% python3 -q
>>> import numpy as np
>>> np.set_printoptions(precision=1, suppress=True, linewidth=160, floatmode="fixed")
>>> mat = np.loadtxt("mat.csv", delimiter=",")
>>> mat
array([[ 2.0,  0.0,  0.0,  0.0,  0.0,  0.0],
       [ 3.0, -3.0,  0.0,  0.0,  0.0,  0.0],
       [-3.0, -2.0,  0.0,  0.0,  0.0,  0.0],
       [ 0.0,  0.0,  2.0,  0.0,  0.0,  0.0],
       [ 0.0,  0.0,  3.0, -3.0,  0.0,  0.0],
       [ 0.0,  0.0, -3.0, -2.0,  0.0,  0.0],
       [ 0.0,  0.0,  0.0,  0.0,  2.0,  0.0],
       [ 0.0,  0.0,  0.0,  0.0,  3.0, -3.0],
       [ 0.0,  0.0,  0.0,  0.0, -3.0, -2.0]])
>>> x0 = np.array([-1, -5, -1, 3, -4, -5])
>>> target = mat @ x0
>>> np.linalg.solve(mat.T @ mat, mat.T @ target)
array([-1.0, -5.0, -1.0,  3.0, -4.0, -5.0])
>>> target
array([ -2.0,  12.0,  13.0,  -2.0, -12.0,  -3.0,  -8.0,   3.0,  22.0])
>>> rng = np.random.default_rng(97649)
>>> target = target + 0.1 * rng.normal(size=9)
>>> target
array([ -1.9,  12.0,  13.0,  -2.1, -12.0,  -3.0,  -7.9,   3.2,  22.0])
>>> c, *_ = np.linalg.lstsq(mat, target)
>>> [round(float(np.linalg.norm(np.linalg.solve(mat.T @ mat + lam * np.eye(6), mat.T @ target))), 2) for lam in (0, 1, 10, 100)]
[8.77, 8.13, 4.97, 1.05]
>>> c
array([-1.0, -5.0, -1.0,  3.0, -4.0, -5.0])
>>> out = mat / np.sqrt((mat ** 2).mean(axis=1, keepdims=True))
>>> mat - mat.mean(axis=1, keepdims=True)
array([[ 1.7, -0.3, -0.3, -0.3, -0.3, -0.3],
       [ 3.0, -3.0,  0.0,  0.0,  0.0,  0.0],
       [-2.2, -1.2,  0.8,  0.8,  0.8,  0.8],
       [-0.3, -0.3,  1.7, -0.3, -0.3, -0.3],
       [ 0.0,  0.0,  3.0, -3.0,  0.0,  0.0],
       [ 0.8,  0.8, -2.2, -1.2,  0.8,  0.8],
       [-0.3, -0.3, -0.3, -0.3,  1.7, -0.3],
       [ 0.0,  0.0,  0.0,  0.0,  3.0, -3.0],
       [ 0.8,  0.8,  0.8,  0.8, -2.2, -1.2]])
>>> np.linalg.matrix_rank(mat - mat.mean(axis=1, keepdims=True))
np.int64(5)
>>> out = np.array([[0, 2], [1, 2], [-2, 3], [1, 2], [3, 0], [2, -2]])
>>> np.linalg.matrix_rank(mat @ out)
np.int64(2)
>>> np.linalg.matrix_rank(np.vstack([mat, out.T]))
np.int64(6)
>>> np.vstack([mat, out.T]).shape
(11, 6)
>>> np.einsum("ij,ij->i", mat, mat)
array([ 4.0, 18.0, 13.0,  4.0, 18.0, 13.0,  4.0, 18.0, 13.0])
>>> W1 = np.array([[-1, 1], [0, -1], [1, 0], [0, -1], [2, -1], [-2, 2]])
>>> c = np.array([3, 2])
>>> H = np.maximum(mat @ W1 + c, 0)
>>> (H > 0).astype(int)
array([[1, 1],
       [0, 1],
       [1, 1],
       [1, 1],
       [1, 1],
       [0, 1],
       [1, 0],
       [1, 0],
       [1, 1]])
>>> (H > 0).mean(axis=0)
array([0.8, 0.8])
>>> cent = np.array([[3, -2], [2, -3]])
>>> H @ cent
array([[ 11.0, -14.0],
       [ 16.0, -24.0],
       [ 20.0, -15.0],
       [ 19.0, -16.0],
       [ 28.0, -27.0],
       [  8.0, -12.0],
       [ 21.0, -14.0],
       [ 45.0, -30.0],
       [  5.0,  -5.0]])
>>> W1 @ cent
array([[-1, -1],
       [-2,  3],
       [ 3, -2],
       [-2,  3],
       [ 4, -1],
       [-2, -2]])
>>> W0 = np.load("w.npy")
>>> W0
array([[-0.5,  2.1,  1.9, -0.4, -2.4],
       [-2.1,  1.9, -0.2, -1.5, -3.4],
       [ 0.9, -1.8,  0.9,  0.8, -2.8],
       [ 0.7, -0.8, -0.3,  4.4, -1.1],
       [-3.1, -1.6, -0.6, -2.9, -5.4],
       [-3.3, -1.2,  0.6, -4.2, -2.2],
       [ 3.8, -2.4, -2.1, -3.4, -2.9],
       [-2.8,  0.5, -2.1,  8.6, -2.0],
       [ 0.6, -2.4, -1.4, 11.9, -0.6],
       [ 0.1,  2.8, -0.7,  7.6,  1.3],
       [ 1.7,  2.2,  1.1,  6.3, -2.2],
       [-2.7,  2.1,  1.5,  3.4, -3.8],
       [-2.8, -1.5,  0.1, -3.5, -7.6],
       [-3.7, -1.5, -0.2, -4.2, -6.6],
       [-2.6,  1.2,  1.2,  6.0,  3.9],
       [-2.6,  1.4,  0.8, -8.7, -0.3],
       [-4.3,  2.2,  0.2,  2.9, -0.9],
       [ 0.8,  2.8, -0.2, -1.0,  2.5],
       [-2.3, -0.6, -0.3,  2.4,  2.6],
       [ 0.5,  2.7,  1.6,  2.3, -5.7],
       [-0.9,  0.5,  1.3, -0.7,  0.0],
       [-3.4, -1.9, -1.3,  0.2, -3.2],
       [-1.3, -1.2,  1.3, -1.3, -1.0],
       [ 0.4,  0.5,  1.5, 12.1, -4.3],
       [-0.8,  0.8, -0.9, -4.6,  0.4],
       [ 5.6, -2.0,  1.1, -5.3, -0.2],
       [ 2.6,  1.0, -0.8, -4.6, -2.4],
       [-0.1,  1.1,  0.7,  2.1,  1.5],
       [-2.5,  1.9,  0.3, -1.8, -0.1],
       [-0.5, -2.6,  0.6, -3.5,  1.4]])
>>> x0 = np.array([0, 0, 2, 3, -1])
>>> target = W0 @ x0
>>> np.round(np.linalg.pinv(W0) @ W0, 1) + 0
array([[1.0, 0.0, 0.0, 0.0, 0.0],
       [0.0, 1.0, 0.0, 0.0, 0.0],
       [0.0, 0.0, 1.0, 0.0, 0.0],
       [0.0, 0.0, 0.0, 1.0, 0.0],
       [0.0, 0.0, 0.0, 0.0, 1.0]])
>>> np.round(np.linalg.lstsq(W0, target)[0], 1) + 0
array([ 0.0,  0.0,  2.0,  3.0, -1.0])
>>> target = target + 0.1 * rng.normal(size=30)
>>> target
array([  5.0,  -1.5,   7.0,  13.7,  -4.6,  -9.4, -11.3,  23.6,  33.5,  20.2,  23.3,  17.0,  -2.7,  -6.3,  16.6, -24.0,  10.1,  -5.8,   3.9,  15.9,   0.5,
         1.2,  -0.3,  43.7, -16.1, -13.5, -12.9,   6.2,  -4.6, -10.8])
>>> c, *_ = np.linalg.lstsq(W0, target)
>>> c.round()
array([ 0.0,  0.0,  2.0,  3.0, -1.0])
>>> c.round(1) + 0
array([ 0.0,  0.0,  2.0,  3.0, -1.0])
>>> np.round(W0.T @ (target - W0 @ c), 1) + 0
array([0.0, 0.0, 0.0, 0.0, 0.0])
